$ python -q
>>> import numpy as np
>>> np.set_printoptions(suppress=True, linewidth=160)
>>> data = np.load("run15.npy")
>>> data
array([[2, 3],
       [4, 5]])
>>> vec = np.array([0, 2])
>>> (data @ vec).argmax()
np.int64(1)
>>> (data * vec).sum(axis=1)
array([ 6, 10])
>>> np.sign((data @ vec).round(6))
array([1, 1])
>>> data @ np.ones(2)
array([5., 9.])
>>> data @ vec
array([ 6, 10])
>>> np.linalg.norm(data @ vec) <= np.linalg.norm(data, 2) * np.linalg.norm(vec) + 1e-9
np.True_
>>> M2 = data[0, 0] * data[1:] - np.outer(data[1:, 0], data[0])
>>> M2
array([[ 0, -2]])
>>> np.flatnonzero(~M2.round(6).any(axis=1))
array([], dtype=int64)
>>> np.allclose(data, data.T)
False
>>> data @ data
array([[16, 21],
       [28, 37]])
>>> assert data == data.T
Traceback (most recent call last):
  File "<python-input-16>", line 1, in <module>
    assert data == data.T
           ^^^^^^^^^^^^^^
ValueError: The truth value of an array with more than one element is ambiguous. Use a.any() or a.all()
>>> (data - data.T) / 2
array([[ 0. , -0.5],
       [ 0.5,  0. ]])
>>> np.trace(data)
np.int64(7)
>>> np.linalg.matrix_power(data, 2)
array([[16, 21],
       [28, 37]])
>>> np.round(np.sort(np.abs(np.linalg.eigvals(data))), 2)
array([0.27, 7.27])
>>> basis = 5 * np.array([[-1.6, -1.4, 0.1], [0.3, -0.7, -0.6], [0.1, 0.3, -0.2]])
>>> rng = np.random.default_rng(771)
>>> lab = rng.integers(0, 3, 24)
>>> X = basis[lab] + rng.normal(size=(24, 3))
>>> X.round(2)
array([[ 2.27, -3.26, -3.77],
       [ 0.97, -5.35, -4.54],
       [ 1.38, -2.46, -1.41],
       [ 1.23, -3.8 , -2.35],
       [-0.36,  1.56, -3.64],
       [-6.4 , -7.46,  1.11],
       [-0.25,  4.35, -1.68],
       [-7.33, -5.05,  1.14],
       [ 2.11, -4.51, -4.59],
       [-8.6 , -7.89,  1.65],
       [ 0.53,  2.11, -0.91],
       [-7.21, -7.87,  1.32],
       [ 1.55, -4.71, -3.1 ],
       [ 4.11, -3.5 , -3.28],
       [ 3.  , -5.62, -2.78],
       [-0.95,  2.95, -1.84],
       [-8.37, -4.56,  1.44],
       [-9.29, -4.96,  2.09],
       [ 0.76,  1.57,  0.38],
       [ 0.85,  0.58, -2.36],
       [-0.61,  1.63, -1.89],
       [ 1.32, -3.9 , -6.19],
       [ 2.07,  2.37, -1.02],
       [-9.04, -9.53,  0.15]])
>>> hat = X @ np.linalg.solve(X.T @ X, X.T)
>>> round(float(np.trace(hat)), 2)
3.0
>>> np.round(np.linalg.eigvalsh(hat), 2) + 0
array([0., 0., 0., 0., 0., 0., 0., 0., 0., 0., 0., 0., 0., 0., 0., 0., 0., 0., 0., 0., 0., 1., 1., 1.])
>>> np.linalg.matrix_rank(np.eye(24) - hat)
np.int64(21)
>>> K = np.load("dump.npy")
>>> K.round(2)
array([[-0.7 , -0.65,  0.5 ],
       [ 0.42,  0.39, -0.3 ],
       [ 0.56,  0.52, -0.4 ]])
>>> # looks like rank 1
>>> np.round((K - K.T) / 2, 2)
array([[ 0.  , -0.54, -0.03],
       [ 0.54,  0.  , -0.41],
       [ 0.03,  0.41,  0.  ]])
>>> np.round(np.linalg.matrix_power(K, 2), 2)
array([[ 0.5 ,  0.46, -0.36],
       [-0.3 , -0.28,  0.21],
       [-0.4 , -0.37,  0.28]])
>>> np.round(np.sort(np.abs(np.linalg.eigvals(K))), 2) + 0
array([0.  , 0.  , 0.71])
>>> round(float(np.linalg.det(K)), 2)
0.0
>>> np.linalg.matrix_rank(K, rtol=0.1)
np.int64(1)
>>> [round(float(x), 2) for x in np.linalg.svd(K, compute_uv=False)[:3]]
[1.52, 0.0, 0.0]
>>> np.argsort(-np.linalg.norm(K, axis=0).round(6), kind="stable")[:3]
array([0, 1, 2])
>>> U, sig, VT = np.linalg.svd(K)
>>> evecs = VT[:(sig > 1e-8).sum()]
>>> vec = K[2] + 3 * K[1] + rng.integers(2) * np.eye(3)[1]
>>> vec.round(2)
array([ 1.82,  2.69, -1.3 ])
>>> np.allclose(evecs.T @ evecs @ vec, vec)
False
>>> r = np.linalg.matrix_rank(K)
>>> r
np.int64(1)
>>> ns = np.linalg.svd(K)[2][r:].T
>>> np.allclose(K @ ns, 0)
True
>>> [int(np.linalg.matrix_rank(np.delete(K, i, axis=0))) for i in range(3)]
[1, 1, 1]
>>> [int(np.linalg.matrix_rank(K[:, :j + 1])) for j in range(3)]
[1, 1, 1]
>>> ns.shape
(3, 2)
>>> np.round(ns @ ns.T, 2)
array([[ 0.58, -0.39,  0.3 ],
       [-0.39,  0.64,  0.28],
       [ 0.3 ,  0.28,  0.78]])
>>> np.round(K @ ns, 2) + 0
array([[0., 0.],
       [0., 0.],
       [0., 0.]])
>>> [int(np.linalg.matrix_rank(K[:i])) for i in range(1, len(K) + 1)]
[1, 1, 1]
>>> np.linalg.matrix_rank(K.T @ K), np.linalg.matrix_rank(K @ K.T)
(np.int64(1), np.int64(1))
>>> lab = rng.permutation(3)
>>> lab
array([1, 2, 0])
>>> M2 = K[lab][:, lab]
>>> np.round(np.sort(np.abs(np.linalg.eigvals(M2))), 2) + 0
array([0.  , 0.  , 0.71])
>>> np.trace(M2)
np.float64(-0.71)
>>> np.round(np.linalg.det(M2), 2), round(np.linalg.det(K[lab]), 2)
(np.float64(-0.0), np.float64(0.0))
>>> M2 = np.array([[1, 1], [1, -1]])
>>> E = np.kron(M2, np.kron(M2, M2))[rng.permutation(8)][:3]
>>> E
array([[ 1, -1, -1,  1,  1, -1, -1,  1],
       [ 1,  1, -1, -1,  1,  1, -1, -1],
       [ 1, -1,  1, -1,  1, -1,  1, -1]])
>>> # columns 0 and 4 are equal
>>> E.reshape(2, -1)
array([[ 1, -1, -1,  1,  1, -1, -1,  1,  1,  1, -1, -1],
       [ 1,  1, -1, -1,  1, -1,  1, -1,  1, -1,  1, -1]])
>>> t3 = E.reshape(3, 2, -1)
>>> t3.shape
(3, 2, 4)
>>> t3[:, 0]
array([[ 1, -1, -1,  1],
       [ 1,  1, -1, -1],
       [ 1, -1,  1, -1]])
>>> np.einsum("ihd,ihd->ih", t3, t3)
array([[4, 4],
       [4, 4],
       [4, 4]])
>>> t3.transpose(1, 0, 2)
array([[[ 1, -1, -1,  1],
        [ 1,  1, -1, -1],
        [ 1, -1,  1, -1]],

       [[ 1, -1, -1,  1],
        [ 1,  1, -1, -1],
        [ 1, -1,  1, -1]]])
>>> np.swapaxes(t3, 1, 2)[2]
array([[ 1,  1],
       [-1, -1],
       [ 1,  1],
       [-1, -1]])
>>> np.einsum("ihd,jhd->hij", t3, t3).shape
(2, 3, 3)
>>> M2 = np.c_[X[:, :2] @ np.array([[2, 0], [1, 1]]), np.array([9, 7, 6, 1, 0, 3, 5, 8, 1, 1, 7, 9, 8, 9, 4, 0, 2, 0, 8, 8, 6, 6, 2, 7])]
>>> M2.round(2)
array([[  1.28,  -3.26,   9.  ],
       [ -3.41,  -5.35,   7.  ],
       [  0.3 ,  -2.46,   6.  ],
       [ -1.34,  -3.8 ,   1.  ],
       [  0.85,   1.56,   0.  ],
       [-20.25,  -7.46,   3.  ],
       [  3.86,   4.35,   5.  ],
       [-19.7 ,  -5.05,   8.  ],
       [ -0.29,  -4.51,   1.  ],
       [-25.1 ,  -7.89,   1.  ],
       [  3.18,   2.11,   7.  ],
       [-22.29,  -7.87,   9.  ],
       [ -1.61,  -4.71,   8.  ],
       [  4.72,  -3.5 ,   9.  ],
       [  0.38,  -5.62,   4.  ],
       [  1.05,   2.95,   0.  ],
       [-21.29,  -4.56,   2.  ],
       [-23.53,  -4.96,   0.  ],
       [  3.09,   1.57,   8.  ],
       [  2.27,   0.58,   8.  ],
       [  0.41,   1.63,   6.  ],
       [ -1.27,  -3.9 ,   6.  ],
       [  6.51,   2.37,   2.  ],
       [-27.61,  -9.53,   7.  ]])
>>> np.linalg.matrix_rank(M2)
np.int64(3)
